>>> import numpy as np
>>> np.set_printoptions(precision=1, suppress=True, linewidth=200, floatmode="fixed")
>>> rnd = lambda a: np.round(a, 1) + 0
>>> F = np.loadtxt("arr.csv", delimiter=",")
>>> F
array([[ 1.9, -4.2,  0.7, -0.2,  2.7, -1.5,  0.6],
       [-0.9,  5.9,  1.5, -1.0, -1.1,  2.3, -2.9],
       [-2.1,  2.2,  1.0,  2.2,  0.8,  2.2, -0.1],
       [-0.8,  4.8,  2.0,  3.0,  2.5,  4.0, -0.9],
       [-2.2, 11.3,  1.4,  2.0,  0.0,  5.1, -3.6],
       [ 1.7, -4.8, -1.3,  0.6,  1.6, -1.1,  1.8],
       [ 0.5, -3.5,  0.3,  0.4,  1.3, -1.9,  1.4],
       [ 0.4,  2.1, -0.2,  0.7,  0.6,  0.8, -0.3],
       [-0.6,  2.9,  0.1, -3.5, -3.1, -0.9, -2.0],
       [-0.4,  0.0, -1.8,  4.2,  1.5,  1.3,  2.6],
       [-0.6,  1.4, -1.1,  0.1, -1.4,  0.4,  0.1],
       [ 0.2, -1.0,  0.9,  2.0,  2.5,  0.9,  0.7],
       [ 2.2, -5.2, -0.1, -1.0,  1.7, -2.2,  1.1]])
>>> O, vecs = np.linalg.qr(F[:, :3])[0], np.linalg.qr(F[:, 3:])[0]
>>> sv = np.linalg.svd(O.T @ vecs, compute_uv=False)
>>> (sv > 0.9).sum()
np.int64(2)
>>> rnd(np.degrees(np.arccos(sv.clip(0, 1))))
array([ 4.5, 12.0, 79.5])
>>> rnd(np.linalg.norm(O @ O.T - vecs @ vecs.T, 2))
np.float64(1.0)
>>> def softmax(z):
...     e = np.exp(z - z.max(axis=-1, keepdims=True))
...     return e / e.sum(axis=-1, keepdims=True)
... 
>>> rnd(softmax(10 * F[9]))
array([0.0, 0.0, 0.0, 1.0, 0.0, 0.0, 0.0])
>>> S = F @ F.T / np.sqrt(7)
>>> rnd(softmax(S)[9] @ F)
array([-0.4,  0.0, -1.8,  4.2,  1.5,  1.3,  2.6])
>>> softmax(S).round(6).argmax(axis=1)
array([12,  4,  4,  4,  4, 12, 12,  4,  8,  9,  4,  9, 12])
>>> vec = np.array([6, 3, 5, -5, -4, -6, -1])
>>> rhs = F @ vec
>>> rnd(np.linalg.solve(F.T @ F, F.T @ rhs))
array([ 6.0,  3.0,  5.0, -5.0, -4.0, -6.0, -1.0])
>>> rnd(np.linalg.lstsq(F, rhs)[0])
array([ 6.0,  3.0,  5.0, -5.0, -4.0, -6.0, -1.0])
>>> rnd(np.linalg.pinv(F) @ F)
array([[1.0, 0.0, 0.0, 0.0, 0.0, 0.0, 0.0],
       [0.0, 1.0, 0.0, 0.0, 0.0, 0.0, 0.0],
       [0.0, 0.0, 1.0, 0.0, 0.0, 0.0, 0.0],
       [0.0, 0.0, 0.0, 1.0, 0.0, 0.0, 0.0],
       [0.0, 0.0, 0.0, 0.0, 1.0, 0.0, 0.0],
       [0.0, 0.0, 0.0, 0.0, 0.0, 1.0, 0.0],
       [0.0, 0.0, 0.0, 0.0, 0.0, 0.0, 1.0]])
>>> rng = np.random.default_rng(257)
>>> rhs = rhs + 0.3 * rng.normal(size=13)
>>> rnd(rhs)
array([  1.0,  18.0, -28.4, -27.9,  -8.9, -15.2,  -3.0,  -3.0,  42.7, -49.0,  -2.5, -23.5,   7.3])
>>> b, *_ = np.linalg.lstsq(F, rhs)
>>> rnd(b)
array([ 6.1,  3.0,  5.1, -4.7, -4.1, -6.1, -1.2])
>>> rnd(np.linalg.norm(rhs - F @ b))
np.float64(0.8)
>>> b.round()
array([ 6.0,  3.0,  5.0, -5.0, -4.0, -6.0, -1.0])
>>> vec = np.array([2, 2, 2, 0, 1, 2, 1])
>>> rhs = F @ vec
>>> b, lr = np.zeros(7), 1 / np.linalg.norm(F, 2) ** 2
>>> for i in range(4):
...     b -= lr * F.T @ (F @ b - rhs)
...     if i % 1 == 0: print(i, round(np.linalg.norm(F @ b - rhs), 1))
... 
0 14.0
1 11.7
2 10.1
3 8.9
>>> rnd(np.linalg.cond(F))
np.float64(63.7)
>>> rnd(b)
array([-0.2,  1.5,  0.5,  0.7,  0.6,  1.0, -0.4])
>>> proj = F @ np.linalg.solve(F.T @ F, F.T)
>>> rnd(np.diag(proj))
array([0.5, 0.3, 0.8, 0.8, 0.9, 0.5, 0.6, 0.3, 0.9, 0.7, 0.2, 0.2, 0.4])
>>> np.allclose(proj @ proj, proj)
True
>>> feats = np.load("mat.npy")
>>> rnd(feats)
array([[-0.6,  0.1,  0.4,  0.4, -0.1, -0.1,  0.1,  0.2, -0.5],
       [ 0.2, -0.4,  0.1,  0.0,  0.5, -0.2, -0.6,  0.3, -0.2],
       [-0.4,  0.0,  0.0, -0.1, -0.2,  0.1, -0.2,  0.7,  0.5],
       [ 0.4,  0.6,  0.4, -0.3,  0.3, -0.2,  0.2,  0.3,  0.0],
       [ 0.4,  0.2, -0.4,  0.1, -0.3,  0.4, -0.1,  0.4, -0.5],
       [ 0.2,  0.2,  0.4,  0.0, -0.6, -0.1, -0.6, -0.2,  0.1],
       [ 0.1,  0.0,  0.4,  0.3,  0.3,  0.7, -0.1, -0.1,  0.3],
       [-0.4,  0.1,  0.0, -0.7,  0.2,  0.4, -0.2, -0.2, -0.3],
       [ 0.2, -0.6,  0.4, -0.3, -0.4,  0.1,  0.4,  0.2, -0.1]])
>>> # orthonormal columns
>>> f = np.array([-4, 4, -1, 1, -5, -4, 3, -2, 3])
>>> other = feats + np.outer(f, np.eye(9)[1])
>>> rnd(other)
array([[-0.6, -3.9,  0.4,  0.4, -0.1, -0.1,  0.1,  0.2, -0.5],
       [ 0.2,  3.6,  0.1,  0.0,  0.5, -0.2, -0.6,  0.3, -0.2],
       [-0.4, -1.0,  0.0, -0.1, -0.2,  0.1, -0.2,  0.7,  0.5],
       [ 0.4,  1.6,  0.4, -0.3,  0.3, -0.2,  0.2,  0.3,  0.0],
       [ 0.4, -4.8, -0.4,  0.1, -0.3,  0.4, -0.1,  0.4, -0.5],
       [ 0.2, -3.8,  0.4,  0.0, -0.6, -0.1, -0.6, -0.2,  0.1],
       [ 0.1,  3.0,  0.4,  0.3,  0.3,  0.7, -0.1, -0.1,  0.3],
       [-0.4, -1.9,  0.0, -0.7,  0.2,  0.4, -0.2, -0.2, -0.3],
       [ 0.2,  2.4,  0.4, -0.3, -0.4,  0.1,  0.4,  0.2, -0.1]])
